% ipython --no-banner

In [1]: import numpy as np

In [2]: from numpy import linalg as LA

In [3]: np.set_printoptions(precision=2, suppress=True, linewidth=120)

In [4]: tidy = lambda a: np.round(a, 2) + 0

In [5]: J = np.tril(np.array([[0, 0, -1, 2, -2],
   ...:     [1, -1, 0, 0, 2],
   ...:     [-1, -2, 1, 2, 0],
   ...:     [0, -2, -1, 2, -1],
   ...:     [-1, -1, 0, 1, 1]]), -1) + np.eye(5, dtype=int)

In [6]: J
Out[6]: 
array([[ 1,  0,  0,  0,  0],
       [ 1,  1,  0,  0,  0],
       [-1, -2,  1,  0,  0],
       [ 0, -2, -1,  1,  0],
       [-1, -1,  0,  1,  1]])

In [7]: proj = np.triu(np.array([[0, 1, 0, 3, 1],
   ...:     [2, 2, 1, 3, 3],
   ...:     [0, 2, 1, 1, 2],
   ...:     [0, 2, 3, 2, 2],
   ...:     [0, 1, 2, 1, 2]]), 1) + np.eye(5)

In [8]: Y = proj @ J @ LA.inv(proj)

In [9]: LA.matrix_rank(Y)
Out[9]: np.int64(5)

In [10]: tidy(LA.det(Y))
Out[10]: np.float64(1.0)

In [11]: proj @ J - J @ proj
Out[11]: 
array([[  0.,  -7.,  -3.,   1.,   0.],
       [ -4., -12.,  -3.,   0.,  -1.],
       [ -2.,  -3.,   1.,  11.,   7.],
       [ -2.,  -2.,   2.,   9.,   8.],
       [  0.,   1.,   1.,   6.,   2.]])

In [12]: np.trace(Y), np.trace(J)
Out[12]: (np.float64(5.0), np.int64(5))

In [13]: tidy(np.poly(Y))
Out[13]: array([  1.,  -5.,  10., -10.,   5.,  -1.])

In [14]: r0, g = J[2], J[4]

In [15]: r0 @ r0
Out[15]: np.int64(6)

In [16]: r0 @ g
Out[16]: np.int64(3)

In [17]: p = (r0 @ g) / (r0 @ r0) * r0

In [18]: g - p
Out[18]: array([-0.5,  0. , -0.5,  1. ,  1. ])

In [19]: LA.matrix_rank(np.outer(r0, g))
Out[19]: np.int64(1)

In [20]: p
Out[20]: array([-0.5, -1. ,  0.5,  0. ,  0. ])

In [21]: np.outer(r0, g)
Out[21]: 
array([[ 1,  1,  0, -1, -1],
       [ 2,  2,  0, -2, -2],
       [-1, -1,  0,  1,  1],
       [ 0,  0,  0,  0,  0],
       [ 0,  0,  0,  0,  0]])

In [22]: np.prod(np.diag(J)), tidy(LA.det(J))
Out[22]: (np.int64(1), np.float64(1.0))

In [23]: LA.matrix_rank(J - J[0, 0] * np.eye(5))
Out[23]: np.int64(4)

In [24]: J @ J
Out[24]: 
array([[ 1,  0,  0,  0,  0],
       [ 2,  1,  0,  0,  0],
       [-4, -4,  1,  0,  0],
       [-1, -2, -2,  1,  0],
       [-3, -4, -1,  2,  1]])

In [25]: x0 = np.array([-5, -2, 4, 1, -2])

In [26]: a = np.maximum(J @ x0, 0)

In [27]: np.maximum(J @ (3 * x0), 0)
Out[27]: array([ 0,  0, 39,  3, 18])

In [28]: np.flatnonzero(a > 1e-9)
Out[28]: array([2, 3, 4])

In [29]: tidy(np.tanh(J @ x0))
Out[29]: array([-1.  , -1.  ,  1.  ,  0.76,  1.  ])

In [30]: vals, V = LA.eig(J)

In [31]: J @ V[:, 0] - vals[0] * V[:, 0]
Out[31]: array([0., 0., 0., 0., 0.])

In [32]: tidy(np.sort(LA.eigvals(J @ J)))
Out[32]: array([1., 1., 1., 1., 1.])

In [33]: tidy(np.sort(LA.eigvals(LA.inv(J))))
Out[33]: array([1., 1., 1., 1., 1.])

In [34]: m1 = np.loadtxt("out0.csv", delimiter=",")

In [35]: m1
Out[35]: 
array([[ 1. , -0.2,  1.1, -1.9],
       [ 0.5,  1.1, -0.9, -0.1],
       [-0.2,  0.6, -0.4, -0.3],
       [-1.4, -1.5, -0.8, -1.2],
       [ 0. ,  0.2, -0.9,  0.9],
       [-0.3, -0.3,  0.1,  0. ],
       [-0.8,  1.2,  1.2,  0.8],
       [-0.4, -0.7, -0.9,  1.3],
       [-0.6,  0.5, -0.3, -1.4],
       [-0.8,  0.2,  0.1,  2.3],
       [ 0.6, -0.9, -0.3,  1.8],
       [ 0.7, -0.1,  0. ,  0.1],
       [-0.3, -0.4, -0.7, -1.2],
       [-1. ,  2.5, -7. , -7.5],
       [-0.9, -0.1, -0.2,  0. ],
       [-2.2,  0.5,  0. , -1.2],
       [ 0.2,  1. ,  2.6,  0.6],
       [ 0.2,  0.6, -0.3, -0.1],
       [ 0.6,  1.9,  0.2,  0.4],
       [ 1.1,  1.3, -0.9, -0.8],
       [-0.1, -0.7,  0.2,  0.2],
       [-0.3,  1.7,  0.2, -1.1],
       [-0.5, -1.6,  0.3, -0.5],
       [-0.4, -1.1,  0.8, -1.2],
       [-1.1,  1.4,  1.1,  0.3]])

In [36]: Xs = m1 - m1.mean(axis=0)

In [37]: Uu, sigma, vt = LA.svd(Xs, full_matrices=False)

In [38]: tidy((sigma ** 2).sum() ** 2 / (sigma ** 4).sum())
Out[38]: np.float64(1.97)

In [39]: tidy(sigma)
Out[39]: array([11.25,  4.96,  4.47,  3.6 ])

In [40]: tidy(vt[0] * np.sign(vt[0, np.abs(vt[0]).argmax()]))
Out[40]: array([ 0.07, -0.19,  0.64,  0.74])

In [41]: (np.sign(Uu[:, 0]) == np.sign(Uu[0, 0])).astype(int)
Out[41]: array([1, 1, 1, 1, 0, 0, 0, 0, 1, 0, 0, 0, 1, 1, 0, 1, 0, 0, 0, 1, 0, 1, 0, 0, 0])

In [42]: W2 = np.array([[-0.6, -1.8, 0.0, -0.2, 0.1], [0.3, 0.4, -0.5, 0.0, 1.9]])

In [43]: rng = np.random.default_rng(34499)

In [44]: A = np.array([[-1, 2],
    ...:     [-2, 3],
    ...:     [-1, -1],
    ...:     [1, 1],
    ...:     [2, 0],
    ...:     [-1, 1],
    ...:     [-1, 2],
    ...:     [-1, 0],
    ...:     [2, 2],
    ...:     [-1, -2],
    ...:     [2, 2],
    ...:     [-3, -3]]) @ W2 + 0.1 * rng.normal(size=(12, 5))

In [45]: tidy(A)
Out[45]: 
array([[ 1.2 ,  2.56, -1.01,  0.2 ,  3.63],
       [ 1.94,  4.83, -1.5 ,  0.37,  5.56],
       [ 0.18,  1.37,  0.48,  0.04, -2.15],
       [-0.43, -1.29, -0.55, -0.1 ,  1.97],
       [-1.15, -3.74,  0.13, -0.29,  0.26],
       [ 0.95,  2.18, -0.52,  0.31,  1.92],
       [ 1.37,  2.62, -1.01,  0.14,  3.58],
       [ 0.84,  1.67, -0.08,  0.26, -0.21],
       [-0.55, -3.03, -1.13, -0.21,  4.09],
       [ 0.  ,  0.89,  1.09,  0.19, -3.87],
       [-0.68, -2.97, -0.9 , -0.46,  4.21],
       [ 0.77,  4.23,  1.48,  0.62, -5.98]])

In [46]: Y = np.c_[A[:, :1] @ np.array([[0]]), np.array([3, -2, -2, 1, -2, 0, 3, -3, 0, 3, 0, -2])]

In [47]: Y
Out[47]: 
array([[ 0.,  3.],
       [ 0., -2.],
       [ 0., -2.],
       [ 0.,  1.],
       [ 0., -2.],
       [ 0.,  0.],
       [ 0.,  3.],
       [ 0., -3.],
       [ 0.,  0.],
       [ 0.,  3.],
       [ 0.,  0.],
       [ 0., -2.]])

In [48]: tidy(LA.norm(LA.qr(A)[0].T @ Y, axis=0) ** 2 / ((Y ** 2).sum(axis=0) + 1e-12))
Out[48]: array([0.  , 0.07])

In [49]: LA.matrix_rank(Y)
Out[49]: np.int64(1)

In [50]: tidy(LA.norm(Y - A @ LA.lstsq(A, Y)[0], axis=0))
Out[50]: array([0., 7.])
